>>> import numpy as np
>>> np.set_printoptions(suppress=True, linewidth=200)
>>> E = np.load("block2.npy")
>>> E
array([[ 2., -1.,  0.,  0.,  0.,  0.],
       [-1., -1., -1.,  0.,  0.,  0.],
       [ 0., -1., -1., -1.,  0.,  0.],
       [ 0.,  0., -1.,  2., -1.,  0.],
       [ 0.,  0.,  0., -1., -1., -1.],
       [ 0.,  0.,  0.,  0., -1.,  0.]])
>>> Y = E[0, 0] * E[1:] - np.outer(E[1:, 0], E[0])
>>> Y
array([[ 0., -3., -2.,  0.,  0.,  0.],
       [ 0., -2., -2., -2.,  0.,  0.],
       [ 0.,  0., -2.,  4., -2.,  0.],
       [ 0.,  0.,  0., -2., -2., -2.],
       [ 0.,  0.,  0.,  0., -2.,  0.]])
>>> np.flatnonzero(~Y.round(6).any(axis=1))
array([], dtype=int64)
>>> E[:, 0] / E[0, 0]
array([ 1. , -0.5,  0. ,  0. ,  0. ,  0. ])
>>> Y = E / np.sqrt((E ** 2).mean(axis=1, keepdims=True))
>>> np.linalg.matrix_rank(E - E.mean(axis=1, keepdims=True))
np.int64(5)
>>> np.linalg.matrix_rank(Y) == np.linalg.matrix_rank(E)
np.True_
>>> np.round(np.linalg.norm(Y, axis=1), 2)
array([2.45, 2.45, 2.45, 2.45, 2.45, 2.45])
>>> rng = np.random.default_rng(420453)
>>> Y = E + rng.integers(-2, 3, (6, 4)) @ rng.integers(-2, 3, (4, 6))
>>> Y
array([[-3.,  4.,  4.,  1., -1., -2.],
       [ 0.,  1., -3., -2.,  5.,  1.],
       [-3., -5.,  6.,  4., -8.,  2.],
       [10., -1., -9., -5., -1., -1.],
       [-1., -5.,  5.,  3., -4.,  4.],
       [-3.,  7., -1., -2.,  7., -1.]])
>>> np.linalg.matrix_rank(Y - E, tol=1e-8)
np.int64(4)
>>> x0 = np.array([-1, -1, 2, 1, -2, 2])
>>> rhs = Y @ x0
>>> beta, lr = np.zeros(6), 1 / np.linalg.norm(Y, 2) ** 2
>>> for i in range(4):
...     beta -= lr * Y.T @ (Y @ beta - rhs)
...     if i % 1 == 0: print(i, round(np.linalg.norm(Y @ beta - rhs), 2))
... 
0 4.53
1 3.77
2 3.45
3 3.25
>>> round(float(np.linalg.cond(Y)), 2)
75.53
>>> Y = E / np.linalg.norm(E, axis=1, keepdims=True)
>>> gram = Y @ Y.T
>>> (np.abs(gram) > 0.9).astype(int)
array([[1, 0, 0, 0, 0, 0],
       [0, 1, 0, 0, 0, 0],
       [0, 0, 1, 0, 0, 0],
       [0, 0, 0, 1, 0, 0],
       [0, 0, 0, 0, 1, 0],
       [0, 0, 0, 0, 0, 1]])
>>> np.round(np.linalg.norm(Y, axis=1), 2)
array([1., 1., 1., 1., 1., 1.])
>>> np.argwhere(np.triu(np.abs(gram) > 0.95, 1))
array([], shape=(0, 2), dtype=int64)
>>> gram[3].round(2)
array([ 0.  ,  0.24, -0.24,  1.  , -0.24,  0.41])
>>> M = np.loadtxt("data.csv", delimiter=",")
>>> M.round(2)
array([[ 1.  ,  0.  ,  0.  ,  0.  ,  0.  ,  0.  ,  0.  ,  0.  ,  0.  ,  0.  ,  0.  ,  0.  ,  0.  ,  0.  ,  0.  ],
       [ 0.  ,  1.  ,  0.  ,  0.  ,  0.  ,  0.  ,  0.  ,  0.  ,  0.  ,  0.  ,  0.  ,  0.  ,  0.  ,  0.  ,  0.  ],
       [ 0.  ,  0.  ,  1.  ,  0.  ,  0.  ,  0.  ,  0.  ,  0.  ,  0.  ,  0.  ,  0.  ,  0.  ,  0.  ,  0.  ,  0.  ],
       [ 0.  ,  0.  ,  0.  ,  1.  ,  0.  ,  0.  ,  0.  ,  0.  ,  0.  ,  0.  ,  0.  ,  0.  ,  0.  ,  0.  ,  0.  ],
       [ 0.  ,  0.  ,  0.  ,  0.  ,  1.  ,  0.  ,  0.  ,  0.  ,  0.  ,  0.  ,  0.  ,  0.  ,  0.  ,  0.  ,  0.  ],
       [ 0.  ,  0.  ,  0.  ,  0.  ,  0.  ,  1.  ,  0.  ,  0.  ,  0.  ,  0.  ,  0.  ,  0.  ,  0.  ,  0.  ,  0.  ],
       [ 0.  ,  0.  ,  0.  ,  0.  ,  0.  ,  0.  ,  0.81,  0.  ,  0.  ,  0.  ,  0.  ,  0.  , -0.59,  0.  ,  0.  ],
       [ 0.  ,  0.  ,  0.  ,  0.  ,  0.  ,  0.  ,  0.  ,  1.  ,  0.  ,  0.  ,  0.  ,  0.  ,  0.  ,  0.  ,  0.  ],
       [ 0.  ,  0.  ,  0.  ,  0.  ,  0.  ,  0.  ,  0.  ,  0.  ,  1.  ,  0.  ,  0.  ,  0.  ,  0.  ,  0.  ,  0.  ],
       [ 0.  ,  0.  ,  0.  ,  0.  ,  0.  ,  0.  ,  0.  ,  0.  ,  0.  ,  1.  ,  0.  ,  0.  ,  0.  ,  0.  ,  0.  ],
       [ 0.  ,  0.  ,  0.  ,  0.  ,  0.  ,  0.  ,  0.  ,  0.  ,  0.  ,  0.  ,  1.  ,  0.  ,  0.  ,  0.  ,  0.  ],
       [ 0.  ,  0.  ,  0.  ,  0.  ,  0.  ,  0.  ,  0.  ,  0.  ,  0.  ,  0.  ,  0.  ,  1.  ,  0.  ,  0.  ,  0.  ],
       [ 0.  ,  0.  ,  0.  ,  0.  ,  0.  ,  0.  ,  0.59,  0.  ,  0.  ,  0.  ,  0.  ,  0.  ,  0.81,  0.  ,  0.  ],
       [ 0.  ,  0.  ,  0.  ,  0.  ,  0.  ,  0.  ,  0.  ,  0.  ,  0.  ,  0.  ,  0.  ,  0.  ,  0.  ,  1.  ,  0.  ],
       [ 0.  ,  0.  ,  0.  ,  0.  ,  0.  ,  0.  ,  0.  ,  0.  ,  0.  ,  0.  ,  0.  ,  0.  ,  0.  ,  0.  ,  1.  ]])
>>> x0 = np.array([-4, -7, -2, -9, 3, -5, -3, 2, 2, 5, 3, 2, -4, -6, -8])
>>> np.round(np.linalg.norm(x0), 2), np.round(np.linalg.norm(M @ x0), 2)
(np.float64(18.84), np.float64(18.84))
>>> np.round(np.abs(np.linalg.eigvals(M)), 2)
array([1., 1., 1., 1., 1., 1., 1., 1., 1., 1., 1., 1., 1., 1., 1.])
>>> round(float(np.linalg.det(M)), 2)
1.0
>>> theta = np.radians(15)
>>> Rm = np.eye(15)
>>> Rm[7, 7] = Rm[13, 13] = np.cos(theta)
>>> Rm[7, 13], Rm[13, 7] = -np.sin(theta), np.sin(theta)
>>> Y = M @ Rm.T
>>> np.allclose(M @ M.T, Y @ Y.T)
True
>>> np.round(np.abs(Y - M).max(axis=0), 2)
array([0.  , 0.  , 0.  , 0.  , 0.  , 0.  , 0.  , 0.26, 0.  , 0.  , 0.  , 0.  , 0.  , 0.26, 0.  ])
>>> np.round(np.linalg.det(Rm), 2), round(np.trace(Rm), 2)
(np.float64(1.0), np.float64(14.93))
>>> K = np.loadtxt("case19.csv", delimiter=",")
>>> K
array([[-3.17,  7.21, -0.62, -1.74, -1.84, -1.74,  4.53],
       [-2.07,  4.77, -0.4 , -0.86, -1.01, -2.09,  2.67],
       [-0.46,  4.61, -0.14, -1.9 , -1.6 , -1.46,  2.66],
       [-2.96,  2.4 ,  0.21, -1.16, -1.23, -1.9 ,  3.61],
       [-2.99, -1.15,  0.29,  2.18, -0.33,  2.96,  0.88],
       [-1.23,  2.17, -0.47, -2.02, -2.26, -1.02,  2.93],
       [-1.93,  5.49, -0.06, -0.76, -0.87, -3.62,  3.  ],
       [ 0.04,  4.82, -1.42, -1.79,  1.05, -2.15,  2.93],
       [-1.44,  3.96,  0.2 , -0.64, -3.63, -4.32,  3.63],
       [-2.05, -0.25,  0.36,  2.82, -1.64,  2.56,  1.76],
       [-3.38, -1.82,  1.52,  0.93, -0.99,  3.62,  2.3 ],
       [-2.25,  2.81,  0.77, -0.26,  0.25, -3.58,  4.26],
       [-2.56,  5.1 , -0.2 , -3.29, -1.95, -3.82,  2.94],
       [-3.41,  2.31,  1.25, -1.87, -0.57, -1.7 ,  3.77],
       [-1.65,  4.18, -0.54, -1.93,  0.32, -3.2 ,  4.53],
       [-0.96,  2.79, -0.51, -0.85, -1.88, -3.17,  3.5 ],
       [-1.36,  3.03, -0.64, -1.89, -0.22, -4.28,  2.63],
       [-1.71,  4.28,  0.67, -1.86, -0.78, -2.48,  1.97],
       [-1.37,  2.05,  0.31, -2.73, -1.36, -0.78,  2.82],
       [-1.46,  3.73, -0.75, -0.39, -1.23, -2.22,  2.72],
       [-3.86, -0.69,  0.46,  1.78, -1.35,  2.72,  1.93],
       [-3.22, -0.2 ,  0.37,  2.96,  1.23,  0.96,  0.05],
       [-3.84, -0.11,  0.46,  4.68, -0.33,  2.29,  2.33],
       [-2.37,  0.79, -0.91, -1.16, -0.2 , -1.47,  3.98],
       [-0.92,  5.44,  0.96, -3.37,  1.03, -3.32,  5.7 ],
       [ 0.06,  3.66, -0.92, -1.96, -1.09, -3.  ,  3.29],
       [-1.32,  4.73,  0.83, -1.03,  0.5 , -2.03,  1.78],
       [-2.99, -0.04,  1.87,  2.92,  0.15,  2.14, -0.5 ],
       [-3.97, -1.4 ,  0.7 ,  3.36, -0.16,  3.76,  1.67],
       [-3.25, -1.43,  0.21,  2.44,  0.39,  2.96,  1.  ],
       [-2.84,  3.72,  0.15, -0.23, -1.92, -1.93,  3.97],
       [-2.63, -1.22,  0.57,  2.88, -0.08,  1.93, -0.04],
       [-3.29, -1.25,  2.26,  2.53,  1.09,  1.19,  1.82],
       [-1.6 , -1.43,  0.4 ,  3.49, -0.75,  2.38,  1.53],
       [-2.89, -1.02,  0.97,  3.98, -1.2 ,  3.86, -0.66],
       [-1.91, -1.52, -0.45,  2.49,  0.66,  1.44,  2.61],
       [-0.48,  3.58,  0.03, -1.86, -1.51, -2.45,  3.01],
       [-2.11,  4.21,  1.61, -0.64, -1.57, -2.61,  4.01]])
>>> Y = np.c_[K[:, :3] @ np.array([[-2, -2, -2], [2, 0, 1], [-2, -2, 1]]), np.array([-1, -2, 2, 0, -4, -3, -2, 5, 1, -5, -5, -4, -2, 0, 5, -1, 5, -4, 5, 1, -1, 3, -5, 2, -1, -4, 5, 3, -2, 1, 2, 1, 5, -2, 2, 5, 4, 4])]
>>> Y.round(2)
array([[22.  ,  7.58, 12.93, -1.  ],
       [14.48,  4.94,  8.51, -2.  ],
       [10.42,  1.2 ,  5.39,  2.  ],
       [10.3 ,  5.5 ,  8.53,  0.  ],
       [ 3.1 ,  5.4 ,  5.12, -4.  ],
       [ 7.74,  3.4 ,  4.16, -3.  ],
       [14.96,  3.98,  9.29, -2.  ],
       [12.4 ,  2.76,  3.32,  5.  ],
       [10.4 ,  2.48,  7.04,  1.  ],
       [ 2.88,  3.38,  4.21, -5.  ],
       [ 0.08,  3.72,  6.46, -5.  ],
       [ 8.58,  2.96,  8.08, -4.  ],
       [15.72,  5.52, 10.02, -2.  ],
       [ 8.94,  4.32, 10.38,  0.  ],
       [12.74,  4.38,  6.94,  5.  ],
       [ 8.52,  2.94,  4.2 , -1.  ],
       [10.06,  4.  ,  5.11,  5.  ],
       [10.64,  2.08,  8.37, -4.  ],
       [ 6.22,  2.12,  5.1 ,  5.  ],
       [11.88,  4.42,  5.9 ,  1.  ],
       [ 5.42,  6.8 ,  7.49, -1.  ],
       [ 5.3 ,  5.7 ,  6.61,  3.  ],
       [ 6.54,  6.76,  8.03, -5.  ],
       [ 8.14,  6.56,  4.62,  2.  ],
       [10.8 , -0.08,  8.24, -1.  ],
       [ 9.04,  1.72,  2.62, -4.  ],
       [10.44,  0.98,  8.2 ,  5.  ],
       [ 2.16,  2.24,  7.81,  3.  ],
       [ 3.74,  6.54,  7.24, -2.  ],
       [ 3.22,  6.08,  5.28,  1.  ],
       [12.82,  5.38,  9.55,  2.  ],
       [ 1.68,  4.12,  4.61,  1.  ],
       [-0.44,  2.06,  7.59,  5.  ],
       [-0.46,  2.4 ,  2.17, -2.  ],
       [ 1.8 ,  3.84,  5.73,  2.  ],
       [ 1.68,  4.72,  1.85,  5.  ],
       [ 8.06,  0.9 ,  4.57,  4.  ],
       [ 9.42,  1.  , 10.04,  4.  ]])
>>> np.linalg.matrix_rank(Y)
np.int64(4)
>>> np.round(np.linalg.norm(Y - K @ np.linalg.lstsq(K, Y)[0], axis=0), 2) + 0
array([ 0.  ,  0.  ,  0.  , 18.96])
